$ python3 -q
>>> import numpy as np
>>> import numpy.linalg as la
>>> np.set_printoptions(suppress=True, linewidth=100)
>>> E = np.load("w.npy")
>>> E.round(2) + 0
array([[-0.32,  0.09,  0.59,  0.04,  0.51,  0.26,  0.33, -0.08, -0.27, -0.13, -0.06,  0.07, -0.05],
       [-0.47, -0.42,  0.09,  0.12, -0.21, -0.12, -0.19, -0.41,  0.09, -0.02,  0.06, -0.11, -0.54],
       [-0.09,  0.47, -0.13,  0.02,  0.17, -0.14, -0.38,  0.1 , -0.49,  0.41,  0.09, -0.04, -0.36],
       [ 0.03, -0.54,  0.06, -0.11,  0.  ,  0.34, -0.13,  0.15, -0.19,  0.48,  0.26,  0.44,  0.13],
       [ 0.  ,  0.09,  0.09, -0.65, -0.15, -0.11,  0.06, -0.14,  0.05,  0.14, -0.58,  0.34, -0.17],
       [-0.03, -0.07, -0.43,  0.16,  0.33, -0.35,  0.57, -0.04,  0.11,  0.16,  0.11,  0.35, -0.22],
       [ 0.41, -0.26,  0.07,  0.33,  0.21, -0.25, -0.15, -0.46, -0.3 ,  0.1 , -0.39, -0.04,  0.22],
       [ 0.09,  0.3 ,  0.26, -0.1 , -0.32, -0.23,  0.11, -0.5 , -0.08,  0.02,  0.54,  0.25,  0.21],
       [ 0.38,  0.05, -0.02,  0.2 , -0.43,  0.42,  0.42, -0.03, -0.29,  0.03, -0.08, -0.09, -0.41],
       [-0.35, -0.05, -0.31,  0.1 , -0.26, -0.05, -0.02,  0.08, -0.55, -0.47, -0.13,  0.33,  0.21],
       [-0.29,  0.07, -0.44, -0.21,  0.08,  0.38,  0.16, -0.45, -0.06,  0.26, -0.03, -0.36,  0.3 ],
       [ 0.32, -0.26, -0.15, -0.54,  0.29, -0.04, -0.03, -0.07, -0.28, -0.41,  0.31, -0.2 , -0.22],
       [-0.15, -0.23,  0.2 , -0.15, -0.23, -0.46,  0.36,  0.31, -0.27,  0.27,  0.  , -0.45,  0.18]])
>>> # columns are unit length and at right angles
>>> vec = np.array([-2, -2, 0, 0, 0, 2, 0, 2, 2, 1, 1, 0, -2])
>>> np.round(np.sort(np.abs(np.degrees(np.angle(la.eigvals(E))))), 2)
array([  0.  ,  50.22,  50.22,  81.89,  81.89, 101.95, 101.95, 130.56, 130.56, 156.35, 156.35,
       169.69, 169.69])
>>> np.round(E.T @ (E @ vec), 2) + 0
array([-2., -2.,  0.,  0.,  0.,  2.,  0.,  2.,  2.,  1.,  1.,  0., -2.])
>>> round(la.det(E), 2)
np.float64(1.0)
>>> round(np.abs(la.eigvals(E)).max(), 2)
np.float64(1.0)
>>> B = la.inv(E)
>>> round(la.det(E) * la.det(B), 2)
np.float64(1.0)
>>> np.allclose(B, E.T)
True
>>> round(la.cond(E), 2)
np.float64(1.0)
>>> B = np.array([[1, 1], [1, -1]])
>>> rng = np.random.default_rng(840)
>>> M = np.kron(B, np.kron(B, B))[rng.permutation(8)][:8]
>>> M
array([[ 1,  1,  1,  1, -1, -1, -1, -1],
       [ 1,  1, -1, -1,  1,  1, -1, -1],
       [ 1, -1,  1, -1,  1, -1,  1, -1],
       [ 1, -1, -1,  1,  1, -1, -1,  1],
       [ 1, -1,  1, -1, -1,  1, -1,  1],
       [ 1, -1, -1,  1, -1,  1,  1, -1],
       [ 1,  1,  1,  1,  1,  1,  1,  1],
       [ 1,  1, -1, -1, -1, -1,  1,  1]])
>>> B = la.invert(M)
Traceback (most recent call last):
  File "<python-input-19>", line 1, in <module>
    B = la.invert(M)
        ^^^^^^^^^
AttributeError: module 'numpy.linalg' has no attribute 'invert'
>>> B = la.inv(M)
>>> np.round(la.det(M) * B, 2)
array([[-512., -512., -512., -512., -512., -512., -512., -512.],
       [-512., -512.,  512.,  512.,  512.,  512., -512., -512.],
       [-512.,  512., -512.,  512., -512.,  512., -512.,  512.],
       [-512.,  512.,  512., -512.,  512., -512., -512.,  512.],
       [ 512., -512., -512., -512.,  512.,  512., -512.,  512.],
       [ 512., -512.,  512.,  512., -512., -512., -512.,  512.],
       [ 512.,  512., -512.,  512.,  512., -512., -512., -512.],
       [ 512.,  512.,  512., -512., -512.,  512., -512., -512.]])
>>> round(la.cond(M), 2)
np.float64(1.0)
>>> M @ B
array([[1., 0., 0., 0., 0., 0., 0., 0.],
       [0., 1., 0., 0., 0., 0., 0., 0.],
       [0., 0., 1., 0., 0., 0., 0., 0.],
       [0., 0., 0., 1., 0., 0., 0., 0.],
       [0., 0., 0., 0., 1., 0., 0., 0.],
       [0., 0., 0., 0., 0., 1., 0., 0.],
       [0., 0., 0., 0., 0., 0., 1., 0.],
       [0., 0., 0., 0., 0., 0., 0., 1.]])
>>> round(la.slogdet(M)[0], 2)
np.float64(-1.0)
>>> np.allclose(B, M.T)
False
>>> (np.abs(B) > 1e-9).astype(int)
array([[1, 1, 1, 1, 1, 1, 1, 1],
       [1, 1, 1, 1, 1, 1, 1, 1],
       [1, 1, 1, 1, 1, 1, 1, 1],
       [1, 1, 1, 1, 1, 1, 1, 1],
       [1, 1, 1, 1, 1, 1, 1, 1],
       [1, 1, 1, 1, 1, 1, 1, 1],
       [1, 1, 1, 1, 1, 1, 1, 1],
       [1, 1, 1, 1, 1, 1, 1, 1]])
>>> np.round(la.norm(M, axis=0), 2)
array([2.83, 2.83, 2.83, 2.83, 2.83, 2.83, 2.83, 2.83])
>>> M.T @ M
array([[8, 0, 0, 0, 0, 0, 0, 0],
       [0, 8, 0, 0, 0, 0, 0, 0],
       [0, 0, 8, 0, 0, 0, 0, 0],
       [0, 0, 0, 8, 0, 0, 0, 0],
       [0, 0, 0, 0, 8, 0, 0, 0],
       [0, 0, 0, 0, 0, 8, 0, 0],
       [0, 0, 0, 0, 0, 0, 8, 0],
       [0, 0, 0, 0, 0, 0, 0, 8]])
>>> np.round(la.pinv(M), 2)
array([[ 0.12,  0.12,  0.12,  0.12,  0.12,  0.12,  0.12,  0.12],
       [ 0.12,  0.13, -0.12, -0.12, -0.12, -0.13,  0.12,  0.12],
       [ 0.12, -0.13,  0.12, -0.12,  0.12, -0.12,  0.12, -0.12],
       [ 0.12, -0.12, -0.13,  0.12, -0.12,  0.12,  0.13, -0.12],
       [-0.13,  0.12,  0.12,  0.12, -0.12, -0.12,  0.12, -0.12],
       [-0.12,  0.12, -0.12, -0.12,  0.13,  0.13,  0.12, -0.12],
       [-0.12, -0.12,  0.12, -0.12, -0.12,  0.13,  0.12,  0.13],
       [-0.12, -0.12, -0.12,  0.12,  0.13, -0.12,  0.13,  0.13]])
>>> th = np.sort(rng.uniform(-2, 2, 51))
>>> J = np.c_[th, th ** 2, th ** 3] @ np.array([[2, 3, 2, 1, -1, 3, 0, -2, 2, -2, -2, -2, -3, 2, 1],
...     [1, -1, -2, -2, -1, 3, 2, -2, 3, 2, -3, 2, -1, 1, 2],
...     [-2, -1, -3, -2, -3, -1, 3, -2, -2, 3, -3, 0, -3, -1, -2]])
>>> J.round(2) + 0
array([[ 13.52,  -2.45,   9.55,   4.59,  18.86,  11.98, -13.35,  10.29,  20.74,  -9.55,  13.54,
         11.02,  22.66,   6.67,  19.03],
       [ 12.68,  -2.59,   8.73,   4.13,  17.79,  11.29, -12.46,   9.72,  19.62,  -8.73,  12.71,
         10.67,  21.52,   6.21,  18.01],
       [ 11.18,  -2.83,   7.3 ,   3.32,  15.9 ,  10.05, -10.89,   8.7 ,  17.62,  -7.3 ,  11.26,
         10.03,  19.49,   5.41,  16.2 ],
       [ 10.88,  -2.87,   7.01,   3.16,  15.52,   9.8 , -10.57,   8.5 ,  17.21,  -7.01,  10.97,
          9.89,  19.08,   5.24,  15.83],
       [  9.64,  -3.04,   5.86,   2.51,  13.96,   8.76,  -9.29,   7.66,  15.53,  -5.86,   9.78,
          9.33,  17.39,   4.58,  14.3 ],
       [  9.17,  -3.09,   5.42,   2.27,  13.36,   8.36,  -8.81,   7.35,  14.89,  -5.42,   9.33,
          9.11,  16.74,   4.32,  13.72],
       [  8.21,  -3.2 ,   4.55,   1.79,  12.15,   7.54,  -7.83,   6.71,  13.57,  -4.55,   8.42,
          8.65,  15.43,   3.81,  12.53],
       [  7.44,  -3.27,   3.86,   1.42,  11.18,   6.88,  -7.05,   6.19,  12.51,  -3.86,   7.7 ,
          8.26,  14.37,   3.39,  11.57],
       [  6.81,  -3.32,   3.32,   1.12,  10.39,   6.33,  -6.42,   5.78,  11.64,  -3.32,   7.12,
          7.94,  13.5 ,   3.06,  10.78],
       [  2.86,  -3.35,   0.16,  -0.51,   5.41,   2.79,  -2.63,   3.21,   5.93,  -0.16,   3.58,
          5.55,   7.89,   0.96,   5.63],
       [  2.84,  -3.35,   0.14,  -0.51,   5.38,   2.77,  -2.61,   3.2 ,   5.9 ,  -0.14,   3.56,
          5.53,   7.85,   0.95,   5.6 ],
       [  2.49,  -3.31,  -0.1 ,  -0.63,   4.93,   2.44,  -2.3 ,   2.97,   5.36,   0.1 ,   3.26,
          5.27,   7.33,   0.76,   5.13],
       [  1.84,  -3.21,  -0.53,  -0.82,   4.1 ,   1.82,  -1.72,   2.55,   4.35,   0.53,   2.7 ,
          4.76,   6.34,   0.43,   4.22],
       [  0.41,  -2.75,  -1.25,  -1.06,   2.19,   0.4 ,  -0.52,   1.59,   1.98,   1.25,   1.51,
          3.35,   3.96,  -0.29,   2.08],
       [  0.27,  -2.67,  -1.3 ,  -1.07,   2.  ,   0.25,  -0.41,   1.5 ,   1.73,   1.3 ,   1.39,
          3.17,   3.71,  -0.35,   1.85],
       [ -0.07,  -2.41,  -1.36,  -1.04,   1.48,  -0.12,  -0.15,   1.23,   1.07,   1.36,   1.1 ,
          2.66,   3.  ,  -0.51,   1.26],
       [ -0.33,  -2.09,  -1.32,  -0.94,   1.04,  -0.41,   0.02,   1.  ,   0.51,   1.32,   0.85,
          2.14,   2.34,  -0.6 ,   0.74],
       [ -0.37,  -2.02,  -1.3 ,  -0.92,   0.96,  -0.46,   0.05,   0.95,   0.4 ,   1.3 ,   0.81,
          2.03,   2.21,  -0.62,   0.64],
       [ -0.51,  -1.52,  -1.07,  -0.7 ,   0.56,  -0.64,   0.13,   0.7 ,  -0.07,   1.07,   0.59,
          1.38,   1.5 ,  -0.61,   0.18],
       [ -0.51,  -1.32,  -0.95,  -0.61,   0.45,  -0.66,   0.13,   0.62,  -0.18,   0.95,   0.52,
          1.15,   1.26,  -0.58,   0.06],
       [ -0.51,  -1.3 ,  -0.93,  -0.59,   0.44,  -0.66,   0.13,   0.61,  -0.19,   0.93,   0.51,
          1.13,   1.24,  -0.58,   0.05],
       [ -0.48,  -1.06,  -0.76,  -0.47,   0.33,  -0.63,   0.11,   0.51,  -0.26,   0.76,   0.44,
          0.87,   0.98,  -0.51,  -0.04],
       [ -0.48,  -1.05,  -0.76,  -0.47,   0.32,  -0.62,   0.11,   0.51,  -0.26,   0.76,   0.44,
          0.87,   0.98,  -0.51,  -0.04],
       [ -0.42,  -0.82,  -0.6 ,  -0.36,   0.24,  -0.56,   0.08,   0.42,  -0.28,   0.6 ,   0.37,
          0.65,   0.76,  -0.43,  -0.09],
       [ -0.11,  -0.17,  -0.12,  -0.06,   0.05,  -0.16,   0.01,   0.1 ,  -0.1 ,   0.12,   0.1 ,
          0.12,   0.16,  -0.11,  -0.05],
       [  0.01,   0.01,   0.01,   0.  ,   0.  ,   0.01,   0.  ,  -0.01,   0.01,  -0.01,  -0.01,
         -0.01,  -0.01,   0.01,   0.  ],
       [  0.01,   0.02,   0.01,   0.01,  -0.01,   0.02,   0.  ,  -0.01,   0.01,  -0.01,  -0.01,
         -0.01,  -0.02,   0.01,   0.01],
       [  0.14,   0.2 ,   0.13,   0.06,  -0.07,   0.22,   0.01,  -0.15,   0.15,  -0.13,  -0.15,
         -0.13,  -0.21,   0.14,   0.08],
       [  0.16,   0.23,   0.14,   0.07,  -0.09,   0.25,   0.01,  -0.17,   0.17,  -0.14,  -0.18,
         -0.14,  -0.24,   0.16,   0.09],
       [  0.23,   0.31,   0.19,   0.08,  -0.12,   0.36,   0.03,  -0.24,   0.25,  -0.19,  -0.26,
         -0.19,  -0.34,   0.23,   0.13],
       [  0.26,   0.36,   0.21,   0.09,  -0.15,   0.42,   0.04,  -0.28,   0.29,  -0.21,  -0.3 ,
         -0.22,  -0.4 ,   0.26,   0.15],
       [  0.35,   0.46,   0.26,   0.1 ,  -0.21,   0.57,   0.07,  -0.39,   0.4 ,  -0.26,  -0.43,
         -0.28,  -0.54,   0.35,   0.21],
       [  0.44,   0.57,   0.3 ,   0.1 ,  -0.28,   0.74,   0.11,  -0.52,   0.52,  -0.3 ,  -0.57,
         -0.33,  -0.69,   0.45,   0.27],
       [  0.78,   0.93,   0.31,  -0.01,  -0.67,   1.48,   0.43,  -1.13,   1.06,  -0.31,  -1.32,
         -0.47,  -1.41,   0.83,   0.55],
       [  1.05,   1.17,   0.04,  -0.34,  -1.28,   2.31,   1.03,  -1.95,   1.62,  -0.04,  -2.39,
         -0.5 ,  -2.35,   1.2 ,   0.8 ],
       [  1.12,   1.22,  -0.13,  -0.51,  -1.55,   2.6 ,   1.3 ,  -2.28,   1.81,   0.13,  -2.83,
         -0.48,  -2.72,   1.32,   0.87],
       [  1.19,   1.26,  -0.51,  -0.88,  -2.09,   3.12,   1.88,  -2.92,   2.12,   0.51,  -3.7 ,
         -0.43,  -3.45,   1.51,   0.98],
       [  1.22,   1.26,  -1.07,  -1.38,  -2.8 ,   3.68,   2.63,  -3.71,   2.43,   1.07,  -4.79,
         -0.34,  -4.36,   1.69,   1.05],
       [  1.15,   1.16,  -2.02,  -2.19,  -3.91,   4.41,   3.82,  -4.89,   2.78,   2.02,  -6.44,
         -0.18,  -5.71,   1.88,   1.06],
       [  1.04,   1.04,  -2.78,  -2.82,  -4.76,   4.88,   4.74,  -5.76,   2.96,   2.78,  -7.66,
         -0.04,  -6.72,   1.98,   1.02],
       [  1.02,   1.02,  -2.88,  -2.9 ,  -4.87,   4.93,   4.86,  -5.87,   2.98,   2.88,  -7.81,
         -0.02,  -6.84,   1.99,   1.01],
       [  0.97,   0.97,  -3.18,  -3.15,  -5.19,   5.1 ,   5.21,  -6.19,   3.03,   3.18,  -8.28,
          0.03,  -7.23,   2.02,   0.98],
       [  0.84,   0.84,  -3.82,  -3.67,  -5.89,   5.42,   5.96,  -6.88,   3.12,   3.82,  -9.25,
          0.15,  -8.03,   2.06,   0.91],
       [  0.53,   0.56,  -5.11,  -4.69,  -7.24,   5.98,   7.43,  -8.19,   3.24,   5.11, -11.11,
          0.38,  -9.57,   2.11,   0.72],
       [  0.31,   0.37,  -5.92,  -5.34,  -8.09,   6.29,   8.36,  -8.99,   3.27,   5.92, -12.27,
          0.53, -10.53,   2.11,   0.58],
       [ -1.3 ,  -0.97, -11.06,  -9.32, -13.31,   7.75,  14.01, -13.74,   3.06,  11.06, -19.14,
          1.41, -16.26,   1.91,  -0.6 ],
       [ -1.3 ,  -0.97, -11.06,  -9.32, -13.31,   7.75,  14.01, -13.74,   3.06,  11.06, -19.14,
          1.41, -16.26,   1.91,  -0.6 ],
       [ -2.58,  -1.97, -14.62, -12.02, -16.85,   8.46,  17.85, -16.87,   2.63,  14.62, -23.68,
          1.99, -20.08,   1.63,  -1.59],
       [ -3.46,  -2.65, -16.93, -13.76, -19.14,   8.83,  20.31, -18.84,   2.28,  16.93, -26.57,
          2.35, -22.53,   1.4 ,  -2.29],
       [ -6.01,  -4.55, -23.28, -18.5 , -25.38,   9.6 ,  27.04, -24.15,   1.07,  23.28, -34.34,
          3.31, -29.14,   0.65,  -4.35],
       [ -7.26,  -5.46, -26.26, -20.71, -28.3 ,   9.87,  30.17, -26.58,   0.41,  26.26, -37.92,
          3.75, -32.21,   0.25,  -5.38]])
>>> dist = la.norm(J[:, None] - J[None], axis=-1)
>>> dist[21].round(6).argsort(kind="stable")[:4]
array([21, 22, 23, 20])
>>> dist.shape
(51, 51)
>>> np.flatnonzero(dist[21] < dist.mean() / 2)
array([11, 12, 13, 14, 15, 16, 17, 18, 19, 20, 21, 22, 23, 24, 25, 26, 27, 28, 29, 30, 31, 32, 33,
       34, 35, 36, 37])
